$ python3 -q
>>> import numpy as np
>>> np.set_printoptions(precision=3, suppress=True, linewidth=200, legacy="1.25")
>>> mat = np.loadtxt("dump.csv", delimiter=",")
>>> mat
array([[-1.,  0., -1.,  0., -1.,  0.],
       [ 2.,  0.,  2.,  0.,  2.,  0.],
       [ 2.,  0.,  2.,  0.,  2.,  0.],
       [-1.,  0., -1.,  0., -1.,  0.],
       [ 2.,  0.,  2.,  0.,  2.,  0.],
       [ 2.,  0.,  2.,  0.,  2.,  0.]])
>>> [round(float(x), 3) for x in np.linalg.svd(mat, compute_uv=False)[:3]]
[7.348, 0.0, 0.0]
>>> np.linalg.cond(mat) > 100
True
>>> np.argsort(-np.linalg.norm(mat, axis=0).round(6), kind="stable")[:3]
array([0, 2, 4])
>>> np.linalg.matrix_rank(mat, rtol=0.1)
1
>>> rng = np.random.default_rng(73)
>>> lab = rng.permutation(6)
>>> lab
array([2, 3, 4, 0, 5, 1])
>>> B = mat[lab][:, lab]
>>> np.allclose(B, mat)
False
>>> x = np.array([-1, -3, 1, 0, -2, -2])
>>> mat @ np.eye(6)[3]
array([0., 0., 0., 0., 0., 0.])
>>> np.einsum("ij,j->i", mat, x)
array([ 2., -4., -4.,  2., -4., -4.])
>>> np.linalg.norm(mat @ x) <= np.linalg.norm(mat, 2) * np.linalg.norm(x) + 1e-9
True
>>> (mat * x).sum(axis=1)
array([ 2., -4., -4.,  2., -4., -4.])
>>> mat @ (2 * x)
array([ 4., -8., -8.,  4., -8., -8.])
>>> (mat @ x).argmax()
0
>>> np.sign((mat @ x).round(6))
array([ 1., -1., -1.,  1., -1., -1.])
>>> r0 = np.array([3, 3, 0])
>>> np.cross(mat[1, :3], mat[2, :3])
array([0., 0., 0.])
>>> round(np.linalg.norm(mat) ** 2 / np.linalg.norm(mat, 2) ** 2, 3)
1.0
>>> np.linalg.norm(mat, axis=0)
array([4.243, 0.   , 4.243, 0.   , 4.243, 0.   ])
>>> np.linalg.norm(mat, axis=1).argmax()
1
>>> th = rng.uniform(0, 2 * np.pi, 24)
>>> Q, _ = np.linalg.qr(np.array([[-1.6, 0.5], [-0.3, -1.0], [0.1, 1.0], [1.3, -0.7]]))
>>> M = 3 * np.c_[np.cos(th), np.sin(th)] @ Q.T
>>> M
array([[-2.295, -0.231, -0.045,  1.918],
       [-0.398, -2.179,  2.009, -0.242],
       [-2.248, -0.849,  0.544,  1.711],
       [-1.435,  1.426, -1.509,  1.621],
       [-1.067, -2.083,  1.842,  0.361],
       [-1.304,  1.54 , -1.601,  1.538],
       [ 0.35 ,  2.178, -2.013,  0.283],
       [-2.005, -1.399,  1.09 ,  1.355],
       [-1.809, -1.638,  1.338,  1.121],
       [ 2.212, -0.21 ,  0.451, -1.965],
       [ 0.067,  2.153, -2.022,  0.521],
       [-1.693, -1.744,  1.451,  0.992],
       [-0.966, -2.112,  1.881,  0.266],
       [-0.356,  2.055, -1.978,  0.859],
       [ 1.071, -1.711,  1.735, -1.384],
       [-0.827,  1.856, -1.844,  1.212],
       [-1.704, -1.735,  1.441,  1.004],
       [-2.164,  0.355, -0.582,  1.963],
       [-2.287, -0.637,  0.339,  1.802],
       [-1.316, -1.985,  1.722,  0.602],
       [-2.04 , -1.345,  1.035,  1.399],
       [ 0.993,  2.105, -1.871, -0.291],
       [-1.809,  1.012, -1.161,  1.832],
       [-1.989, -1.423,  1.114,  1.334]])
>>> lab = M[:, 3] > np.median(M[:, 3])
>>> r0 = M[lab].mean(axis=0) - M[~lab].mean(axis=0)
>>> (((M - M.mean(axis=0)) @ r0 > 0) == lab).mean()
0.875
>>> np.argsort(-np.abs(r0).round(6), kind="stable")
array([0, 3, 2, 1])
>>> lab.astype(int)
array([1, 0, 1, 1, 0, 1, 0, 1, 1, 0, 0, 0, 0, 0, 0, 1, 0, 1, 1, 0, 1, 0, 1, 1])
>>> r0
array([-1.617,  0.328, -0.494,  1.483])
>>> B = M + rng.integers(-2, 3, (24, 2)) @ rng.integers(-2, 3, (2, 4))
>>> B
array([[-0.295,  2.769, -1.045,  1.918],
       [-0.398, -1.179,  0.009,  1.758],
       [-6.248, -6.849,  2.544,  1.711],
       [ 2.565,  7.426, -3.509,  1.621],
       [-3.067, -3.083, -1.158,  4.361],
       [ 0.696,  4.54 , -2.601,  1.538],
       [ 2.35 ,  5.178, -3.013,  0.283],
       [-4.005, -5.399,  4.09 , -0.645],
       [ 0.191, -1.638,  6.338, -4.879],
       [ 4.212, -0.21 ,  5.451, -7.965],
       [ 0.067,  4.153, -6.022,  4.521],
       [-3.693, -3.744,  0.451,  2.992],
       [ 3.034,  0.888,  5.881, -5.734],
       [ 3.644,  5.055,  2.022, -5.141],
       [ 3.071, -1.711,  6.735, -7.384],
       [ 1.173,  3.856, -0.844, -0.788],
       [-1.704,  0.265, -2.559,  5.004],
       [-4.164, -0.645, -3.582,  5.963],
       [-2.287,  1.363, -3.661,  5.802],
       [-5.316, -3.985, -4.278,  8.602],
       [-0.04 , -1.345,  6.035, -4.601],
       [-3.007, -1.895, -3.871,  3.709],
       [-3.809,  0.012, -4.161,  5.832],
       [-1.989, -2.423,  3.114, -0.666]])
>>> np.abs(B - M).sum(axis=1)
array([ 6.,  5., 12., 12., 10.,  6.,  6., 11., 13., 13., 10.,  7., 17., 17., 13.,  7., 10., 10., 10., 20., 13., 14., 10.,  5.])
>>> B - M
array([[ 2.,  3., -1.,  0.],
       [ 0.,  1., -2.,  2.],
       [-4., -6.,  2.,  0.],
       [ 4.,  6., -2.,  0.],
       [-2., -1., -3.,  4.],
       [ 2.,  3., -1.,  0.],
       [ 2.,  3., -1.,  0.],
       [-2., -4.,  3., -2.],
       [ 2.,  0.,  5., -6.],
       [ 2.,  0.,  5., -6.],
       [ 0.,  2., -4.,  4.],
       [-2., -2., -1.,  2.],
       [ 4.,  3.,  4., -6.],
       [ 4.,  3.,  4., -6.],
       [ 2.,  0.,  5., -6.],
       [ 2.,  2.,  1., -2.],
       [ 0.,  2., -4.,  4.],
       [-2., -1., -3.,  4.],
       [ 0.,  2., -4.,  4.],
       [-4., -2., -6.,  8.],
       [ 2.,  0.,  5., -6.],
       [-4., -4., -2.,  4.],
       [-2., -1., -3.,  4.],
       [ 0., -1.,  2., -2.]])
